$ ipython --no-banner

In [1]: import numpy as np

In [2]: import numpy.linalg as la

In [3]: np.set_printoptions(suppress=True, linewidth=140)

In [4]: tidy = lambda a: np.round(a, 2) + 0

In [5]: basis = np.array([[3, 3, 2], [0, 3, 3]])

In [6]: rng = np.random.default_rng(580)

In [7]: M = rng.normal(size=(12, 2)) @ basis + np.array([4, 7, 7])

In [8]: tidy(M)
Out[8]: 
array([[ 2.24, 10.47, 11.06],
       [ 5.75, 13.29, 12.7 ],
       [ 4.43,  8.59,  8.44],
       [ 5.15,  4.83,  4.45],
       [ 4.26,  5.75,  5.66],
       [ 2.38, 11.9 , 12.44],
       [-3.2 ,  1.96,  4.36],
       [-3.82, -0.23,  2.38],
       [ 0.76,  1.55,  2.63],
       [ 1.7 ,  6.78,  7.55],
       [-0.04,  1.39,  2.74],
       [ 8.59,  9.16,  7.63]])

In [9]: Ac = M - M.mean(axis=0)

In [10]: left, sv, Vt = la.svd(Ac, full_matrices=False)

In [11]: la.matrix_rank(Ac)
Out[11]: np.int64(2)

In [12]: tidy(np.abs(Vt[-1]))
Out[12]: array([0.23, 0.69, 0.69])

In [13]: tidy(Vt[0] * np.sign(Vt[0, np.abs(Vt[0]).argmax()]))
Out[13]: array([0.44, 0.7 , 0.56])

In [14]: np.abs(left[:, 0]).argmax()
Out[14]: np.int64(7)

In [15]: tidy((sv ** 2).sum() ** 2 / (sv ** 4).sum())
Out[15]: np.float64(1.35)

In [16]: tidy(sv)
Out[16]: array([21.02,  8.87,  0.  ])

In [17]: tidy(Ac.mean(axis=0))
Out[17]: array([0., 0., 0.])

In [18]: arr = np.load("m.npy")

In [19]: arr
Out[19]: 
array([[5, 0, 4, 1],
       [0, 0, 5, 0],
       [0, 2, 0, 0]])

In [20]: W = np.array([[2, 2, 0, 0, 0, 1],
    ...:     [1, 2, 1, 1, 1, 1],
    ...:     [0, 0, 0, 0, 1, 0],
    ...:     [2, 1, 1, 2, 0, 2]])

In [21]: coef = np.array([4, 5, -7, 5, 9, 4])

In [22]: act = np.maximum(arr @ W + coef, 0)

In [23]: (act > 0).mean(axis=0)
Out[23]: array([1., 1., 0., 1., 1., 1.])

In [24]: basis = np.array([[1, 9, 8],
    ...:     [-9, -1, 9],
    ...:     [2, -4, -7],
    ...:     [-6, 3, -5],
    ...:     [7, 9, 7],
    ...:     [6, -8, -2]])

In [25]: (act @ basis).round(6).argmax(axis=1)
Out[25]: array([2, 2, 2])

In [26]: W @ basis
Out[26]: 
array([[-10,   8,  32],
       [ -8,   7,  19],
       [  7,   9,   7],
       [ -5,   3,   4]])

In [27]: G = arr.T @ arr

In [28]: np.diag(G)
Out[28]: array([25,  4, 41,  1])

In [29]: np.allclose(G, G.T)
Out[29]: True

In [30]: tidy(la.svd(arr, compute_uv=False) ** 2)
Out[30]: array([55.23, 11.77,  4.  ])

In [31]: G
Out[31]: 
array([[25,  0, 20,  5],
       [ 0,  4,  0,  0],
       [20,  0, 41,  4],
       [ 5,  0,  4,  1]])

In [32]: def softmax(z):
    ...:     e = np.exp(z - z.max(axis=-1, keepdims=True))
    ...:     return e / e.sum(axis=-1, keepdims=True)
    ...: 

In [33]: tidy(softmax(arr[2] + 3))
Out[33]: array([0.1 , 0.71, 0.1 , 0.1 ])

In [34]: tidy(softmax(arr).sum(axis=1))
Out[34]: array([1., 1., 1.])

In [35]: S = arr @ arr.T / np.sqrt(4)

In [36]: tidy(softmax(S)[2] @ arr)
Out[36]: array([0.53, 1.57, 0.96, 0.11])

In [37]: theta = np.radians(135)

In [38]: r_ = np.eye(4)

In [39]: r_[1, 1] = r_[2, 2] = np.cos(theta)

In [40]: r_[1, 2], r_[2, 1] = -np.sin(theta), np.sin(theta)

In [41]: tidy(r_)
Out[41]: 
array([[ 1.  ,  0.  ,  0.  ,  0.  ],
       [ 0.  , -0.71, -0.71,  0.  ],
       [ 0.  ,  0.71, -0.71,  0.  ],
       [ 0.  ,  0.  ,  0.  ,  1.  ]])

In [42]: A2 = arr @ r_.T

In [43]: tidy(la.det(r_)), tidy(np.trace(r_))
Out[43]: (np.float64(1.0), np.float64(0.59))

In [44]: np.allclose(la.norm(arr, axis=1), la.norm(A2, axis=1))
Out[44]: True

In [45]: K = np.array([[1.0, 0.7, 0.49, 0.34],
    ...:     [0.7, 1.0, 0.7, 0.49],
    ...:     [0.49, 0.7, 1.0, 0.7],
    ...:     [0.34, 0.49, 0.7, 1.0]])

In [46]: W = np.array([[3, 3, 8, 4], [6, 4, 7, 9], [3, 1, 6, 9], [5, 8, 4, 1]])

In [47]: coef = np.array([3, -2, -1, 0])

In [48]: act = np.maximum(K @ W + coef, 0)

In [49]: (act > 0).mean(axis=0)
Out[49]: array([1., 1., 1., 1.])

In [50]: la.matrix_rank(act)
Out[50]: np.int64(4)

In [51]: basis = np.array([[0, 2, 2], [1, 3, 0], [0, 1, 2], [0, 0, 0]])

In [52]: (act @ basis).round(6).argmax(axis=1)
Out[52]: array([1, 1, 1, 1])

In [53]: ev, vecs = la.eig(K)

In [54]: tidy(np.sort(la.eigvals(K @ K)))
Out[54]: array([0.04, 0.1 , 0.57, 7.42])

In [55]: tidy(np.prod(ev))
Out[55]: np.float64(0.13)

In [56]: tidy(K @ vecs[:, 0] - ev[0] * vecs[:, 0])
Out[56]: array([0., 0., 0., 0.])

In [57]: tidy(ev)
Out[57]: array([2.72, 0.76, 0.32, 0.2 ])

In [58]: A2 = np.array([[0, 0], [5, 0], [5, -2], [-5, -1]])

In [59]: tidy(K @ A2)
Out[59]: 
array([[ 4.25, -1.32],
       [ 6.05, -1.89],
       [ 5.  , -2.7 ],
       [ 0.95, -2.4 ]])

In [60]: tidy(np.einsum("ik,kj->ji", K, A2))
Out[60]: 
array([[ 4.25,  6.05,  5.  ,  0.95],
       [-1.32, -1.89, -2.7 , -2.4 ]])

In [61]: tidy(A2.T @ K.T)
Out[61]: 
array([[ 4.25,  6.05,  5.  ,  0.95],
       [-1.32, -1.89, -2.7 , -2.4 ]])

In [62]: la.matrix_rank(K @ A2)
Out[62]: np.int64(2)

In [63]: np.vstack([K, A2.T]).shape
Out[63]: (6, 4)

In [64]: la.matrix_rank(np.vstack([K, A2.T]))
Out[64]: np.int64(4)

In [65]: X = np.load("dump.npy")

In [66]: X
Out[66]: 
array([[-10, -10, -10],
       [-10, -10,   6],
       [-10,   6,   0]])

In [67]: f = np.array([3, 0])

In [68]: np.correlate(X[0], X[2], "full")
Out[68]: array([  0, -60,  40,  40, 100])

In [69]: np.cross(X[0, :3], X[2, :3])
Out[69]: array([  60,  100, -160])

In [70]: proj = np.triu(np.array([[3, -5, 1], [8, 1, -3], [-2, 2, -8]]), 1) + np.eye(3)

In [71]: A2 = proj @ X @ la.inv(proj)

In [72]: A2
Out[72]: 
array([[  30.,  196.,  518.],
       [  20.,   72.,  202.],
       [ -10.,  -44., -122.]])

In [73]: la.matrix_rank(A2)
Out[73]: np.int64(3)

In [74]: tidy(np.poly(A2))
Out[74]: array([    1.,    20.,  -136., -2560.])

In [75]: proj @ X - X @ proj
Out[75]: 
array([[ 40.,   6., -50.],
       [ 30., -68., -20.],
       [  0., -50.,  28.]])
